% ipython --no-banner

In [1]: import numpy as np

In [2]: np.set_printoptions(precision=4, suppress=True, linewidth=100, sign=" ")

In [3]: B = np.array([[1, 1, 2, 1, 1, 0, 1, 0, 1],
   ...:     [2, 2, 2, 1, 2, 2, 0, 2, 2],
   ...:     [0, 1, 1, 0, 2, 0, 2, 2, 2],
   ...:     [2, 1, 2, 1, 2, 2, 2, 0, 2]])

In [4]: A = B.T @ B

In [5]: A
Out[5]: 
array([[  9,   7,  10,   5,   9,   8,   5,   4,   9],
       [  7,   7,   9,   4,   9,   6,   5,   6,   9],
       [ 10,   9,  13,   6,  12,   8,   8,   6,  12],
       [  5,   4,   6,   3,   5,   4,   3,   2,   5],
       [  9,   9,  12,   5,  13,   8,   9,   8,  13],
       [  8,   6,   8,   4,   8,   8,   4,   4,   8],
       [  5,   5,   8,   3,   9,   4,   9,   4,   9],
       [  4,   6,   6,   2,   8,   4,   4,   8,   8],
       [  9,   9,  12,   5,  13,   8,   9,   8,  13]])

In [6]: # column 8 repeats column 4

In [7]: round(float(np.linalg.norm(A, 2) / np.linalg.norm(A)), 4)
Out[7]: 0.9919

In [8]: np.argsort(-np.linalg.norm(A, axis=0).round(6), kind="stable")[:3]
Out[8]: array([ 4,  8,  2])

In [9]: np.linalg.matrix_rank(A, rtol=0.1)
Out[9]: np.int64(2)

In [10]: np.linalg.cond(A) > 100
Out[10]: np.True_

In [11]: B = np.array([[1, 3, 3],
    ...:     [2, 0, 3],
    ...:     [0, 0, 2],
    ...:     [3, 1, 1],
    ...:     [3, 1, 3],
    ...:     [0, 3, 1],
    ...:     [3, 0, 0],
    ...:     [1, 0, 2],
    ...:     [1, 2, 1]])

In [12]: np.einsum("ik,kj->ij", A, B)
Out[12]: 
array([[  93,   83,  125],
       [  90,   70,  118],
       [ 124,   96,  157],
       [  53,   45,   70],
       [ 129,   95,  159],
       [  80,   76,  110],
       [  91,   57,   97],
       [  74,   50,   96],
       [ 129,   95,  159]])

In [13]: A @ B
Out[13]: 
array([[  93,   83,  125],
       [  90,   70,  118],
       [ 124,   96,  157],
       [  53,   45,   70],
       [ 129,   95,  159],
       [  80,   76,  110],
       [  91,   57,   97],
       [  74,   50,   96],
       [ 129,   95,  159]])

In [14]: np.linalg.matrix_rank(np.vstack([A, B.T]))
Out[14]: np.int64(7)

In [15]: E = np.array([[0, 2, 0, 2, 0, 2],
    ...:     [-2, 0, -2, 0, -2, 0],
    ...:     [-1, 3, -1, 3, -1, 3],
    ...:     [0, 2, 0, 2, 0, 2],
    ...:     [-2, 0, -2, 0, -2, 0],
    ...:     [-1, 3, -1, 3, -1, 3]])

In [16]: # rows 0 and 3 are equal

In [17]: print(np.allclose(E[:-1].T @ np.linalg.lstsq(E[:-1].T, E[-1])[0], E[-1]))
True

In [18]: rng = np.random.default_rng(84652)

In [19]: B = A + rng.integers(-2, 3, (9, 4)) @ rng.integers(-2, 3, (4, 9))

In [20]: B
Out[20]: 
array([[  6,   7,   3,   7,   2,   6,   0,  -1,   9],
       [  2,   7,   6,  10,   6,   4,  -2,   1,  13],
       [ 14,   9,  13,   0,  10,   4,  16,  10,   6],
       [  5,   4,  15,   6,  15,   8,   3,   5,  10],
       [ 10,   9,  20,   7,  22,   8,   9,  10,  16],
       [  7,   6,   5,   4,   6,  14,   2,   3,   9],
       [  1,   5,   1,   5,   1,   6,   6,   1,  10],
       [ 12,   6,   6, -10,   6,   4,  18,  16,  -2],
       [  8,   9,  17,   7,  17,  10,  11,  11,  16]])

In [21]: np.abs(B - A).sum(axis=1)
Out[21]: array([ 31,  35,  34,  34,  25,  16,  30,  54,  22])

In [22]: np.linalg.matrix_rank(B - A, tol=1e-8)
Out[22]: np.int64(4)

In [23]: np.allclose(B[:-1].T @ np.linalg.lstsq(B[:-1].T, B[-1])[0], B[-1])
Out[23]: True

In [24]: print(round(np.trace(np.linalg.pinv(B) @ B), 4))
8.0

In [25]: np.linalg.lstsq(B[:-1].T, B[-1])[2]
Out[25]: np.int32(8)

In [26]: W0 = np.loadtxt("block13.csv", delimiter=",")

In [27]: W0
Out[27]: 
array([[-1. ,  0. , -0.6,  0.5, -2.3,  0.1, -0.5],
       [-0.3, -1.2,  0.6,  0.3, -0.2, -0.7, -0.3],
       [ 0.5,  0.3, -0.5, -1.6,  0.9,  0.3,  0.7],
       [-2. , -0.1,  0.5,  0.9, -0.7, -1. , -0.1],
       [-0.1,  0.7,  0.2,  0.3, -1. ,  1.1, -0.2],
       [-0.3,  0.5,  0.8,  0.3, -0.9, -0.7, -0.9]])

In [28]: x0 = np.array([3, 0, 2, 3, 0, 1, 1])

In [29]: W0 * x0
Out[29]: 
array([[-3. ,  0. , -1.2,  1.5, -0. ,  0.1, -0.5],
       [-0.9, -0. ,  1.2,  0.9, -0. , -0.7, -0.3],
       [ 1.5,  0. , -1. , -4.8,  0. ,  0.3,  0.7],
       [-6. , -0. ,  1. ,  2.7, -0. , -1. , -0.1],
       [-0.3,  0. ,  0.4,  0.9, -0. ,  1.1, -0.2],
       [-0.9,  0. ,  1.6,  0.9, -0. , -0.7, -0.9]])

In [30]: print(np.sign((W0 @ x0).round(6)))
[-1.  1. -1. -1.  1.  0.]

In [31]: np.round((W0 * x0).sum(axis=1), 4) + 0
Out[31]: array([-3.1,  0.2, -3.3, -3.4,  1.9,  0. ])

In [32]: W0 @ np.ones(7)
Out[32]: array([-3.8, -1.8,  0.6, -2.5,  1. , -1.2])

In [33]: np.round(W0 @ (2 * x0), 4) + 0
Out[33]: array([-6.2,  0.4, -6.6, -6.8,  3.8,  0. ])

In [34]: np.linalg.norm(W0 @ x0) <= np.linalg.norm(W0, 2) * np.linalg.norm(x0) + 1e-9
Out[34]: np.True_

In [35]: K = np.loadtxt("m.csv", delimiter=",")

In [36]: print(K)
[[ 1.      0.5     0.25    0.125   0.0625  0.0312  0.0156  0.0078  0.0039  0.002   0.001   0.0005]
 [ 0.5     1.      0.5     0.25    0.125   0.0625  0.0312  0.0156  0.0078  0.0039  0.002   0.001 ]
 [ 0.25    0.5     1.      0.5     0.25    0.125   0.0625  0.0312  0.0156  0.0078  0.0039  0.002 ]
 [ 0.125   0.25    0.5     1.      0.5     0.25    0.125   0.0625  0.0312  0.0156  0.0078  0.0039]
 [ 0.0625  0.125   0.25    0.5     1.      0.5     0.25    0.125   0.0625  0.0312  0.0156  0.0078]
 [ 0.0312  0.0625  0.125   0.25    0.5     1.      0.5     0.25    0.125   0.0625  0.0312  0.0156]
 [ 0.0156  0.0312  0.0625  0.125   0.25    0.5     1.      0.5     0.25    0.125   0.0625  0.0312]
 [ 0.0078  0.0156  0.0312  0.0625  0.125   0.25    0.5     1.      0.5     0.25    0.125   0.0625]
 [ 0.0039  0.0078  0.0156  0.0312  0.0625  0.125   0.25    0.5     1.      0.5     0.25    0.125 ]
 [ 0.002   0.0039  0.0078  0.0156  0.0312  0.0625  0.125   0.25    0.5     1.      0.5     0.25  ]
 [ 0.001   0.002   0.0039  0.0078  0.0156  0.0312  0.0625  0.125   0.25    0.5     1.      0.5   ]
 [ 0.0005  0.001   0.002   0.0039  0.0078  0.0156  0.0312  0.0625  0.125   0.25    0.5     1.    ]]

In [37]: # symmetric

In [38]: ev, V = np.linalg.eigh(K)

In [39]: x0 = np.array([-3, -7, -3, 0, -7, -5, 7, -1, 9, 1, -6, -3])

In [40]: (np.sign(V[:, -1].round(6)) == np.sign(V[0, -1].round(6))).astype(int)
Out[40]: array([ 1,  1,  1,  1,  1,  1,  1,  1,  1,  1,  1,  1])

In [41]: V * np.maximum(ev, 0) @ V.T
Out[41]: 
array([[ 1.    ,  0.5   ,  0.25  ,  0.125 ,  0.0625,  0.0312,  0.0156,  0.0078,  0.0039,  0.002 ,
         0.001 ,  0.0005],
       [ 0.5   ,  1.    ,  0.5   ,  0.25  ,  0.125 ,  0.0625,  0.0312,  0.0156,  0.0078,  0.0039,
         0.002 ,  0.001 ],
       [ 0.25  ,  0.5   ,  1.    ,  0.5   ,  0.25  ,  0.125 ,  0.0625,  0.0312,  0.0156,  0.0078,
         0.0039,  0.002 ],
       [ 0.125 ,  0.25  ,  0.5   ,  1.    ,  0.5   ,  0.25  ,  0.125 ,  0.0625,  0.0312,  0.0156,
         0.0078,  0.0039],
       [ 0.0625,  0.125 ,  0.25  ,  0.5   ,  1.    ,  0.5   ,  0.25  ,  0.125 ,  0.0625,  0.0312,
         0.0156,  0.0078],
       [ 0.0312,  0.0625,  0.125 ,  0.25  ,  0.5   ,  1.    ,  0.5   ,  0.25  ,  0.125 ,  0.0625,
         0.0312,  0.0156],
       [ 0.0156,  0.0312,  0.0625,  0.125 ,  0.25  ,  0.5   ,  1.    ,  0.5   ,  0.25  ,  0.125 ,
         0.0625,  0.0312],
       [ 0.0078,  0.0156,  0.0312,  0.0625,  0.125 ,  0.25  ,  0.5   ,  1.    ,  0.5   ,  0.25  ,
         0.125 ,  0.0625],
       [ 0.0039,  0.0078,  0.0156,  0.0312,  0.0625,  0.125 ,  0.25  ,  0.5   ,  1.    ,  0.5   ,
         0.25  ,  0.125 ],
       [ 0.002 ,  0.0039,  0.0078,  0.0156,  0.0312,  0.0625,  0.125 ,  0.25  ,  0.5   ,  1.    ,
         0.5   ,  0.25  ],
       [ 0.001 ,  0.002 ,  0.0039,  0.0078,  0.0156,  0.0312,  0.0625,  0.125 ,  0.25  ,  0.5   ,
         1.    ,  0.5   ],
       [ 0.0005,  0.001 ,  0.002 ,  0.0039,  0.0078,  0.0156,  0.0312,  0.0625,  0.125 ,  0.25  ,
         0.5   ,  1.    ]])

In [42]: print(round(np.abs(K).sum(axis=1).max(), 4), round(np.abs(ev).max(), 4))
2.953 2.7563

In [43]: print(np.round(x0 @ K @ x0 / (x0 @ x0), 4), round(float(ev[0]), 4), round(ev[-1], 4))
1.1091 0.3382 2.7563

In [44]: V * np.abs(ev) @ V.T
Out[44]: 
array([[ 1.    ,  0.5   ,  0.25  ,  0.125 ,  0.0625,  0.0312,  0.0156,  0.0078,  0.0039,  0.002 ,
         0.001 ,  0.0005],
       [ 0.5   ,  1.    ,  0.5   ,  0.25  ,  0.125 ,  0.0625,  0.0312,  0.0156,  0.0078,  0.0039,
         0.002 ,  0.001 ],
       [ 0.25  ,  0.5   ,  1.    ,  0.5   ,  0.25  ,  0.125 ,  0.0625,  0.0312,  0.0156,  0.0078,
         0.0039,  0.002 ],
       [ 0.125 ,  0.25  ,  0.5   ,  1.    ,  0.5   ,  0.25  ,  0.125 ,  0.0625,  0.0312,  0.0156,
         0.0078,  0.0039],
       [ 0.0625,  0.125 ,  0.25  ,  0.5   ,  1.    ,  0.5   ,  0.25  ,  0.125 ,  0.0625,  0.0312,
         0.0156,  0.0078],
       [ 0.0312,  0.0625,  0.125 ,  0.25  ,  0.5   ,  1.    ,  0.5   ,  0.25  ,  0.125 ,  0.0625,
         0.0312,  0.0156],
       [ 0.0156,  0.0312,  0.0625,  0.125 ,  0.25  ,  0.5   ,  1.    ,  0.5   ,  0.25  ,  0.125 ,
         0.0625,  0.0312],
       [ 0.0078,  0.0156,  0.0312,  0.0625,  0.125 ,  0.25  ,  0.5   ,  1.    ,  0.5   ,  0.25  ,
         0.125 ,  0.0625],
       [ 0.0039,  0.0078,  0.0156,  0.0312,  0.0625,  0.125 ,  0.25  ,  0.5   ,  1.    ,  0.5   ,
         0.25  ,  0.125 ],
       [ 0.002 ,  0.0039,  0.0078,  0.0156,  0.0312,  0.0625,  0.125 ,  0.25  ,  0.5   ,  1.    ,
         0.5   ,  0.25  ],
       [ 0.001 ,  0.002 ,  0.0039,  0.0078,  0.0156,  0.0312,  0.0625,  0.125 ,  0.25  ,  0.5   ,
         1.    ,  0.5   ],
       [ 0.0005,  0.001 ,  0.002 ,  0.0039,  0.0078,  0.0156,  0.0312,  0.0625,  0.125 ,  0.25  ,
         0.5   ,  1.    ]])
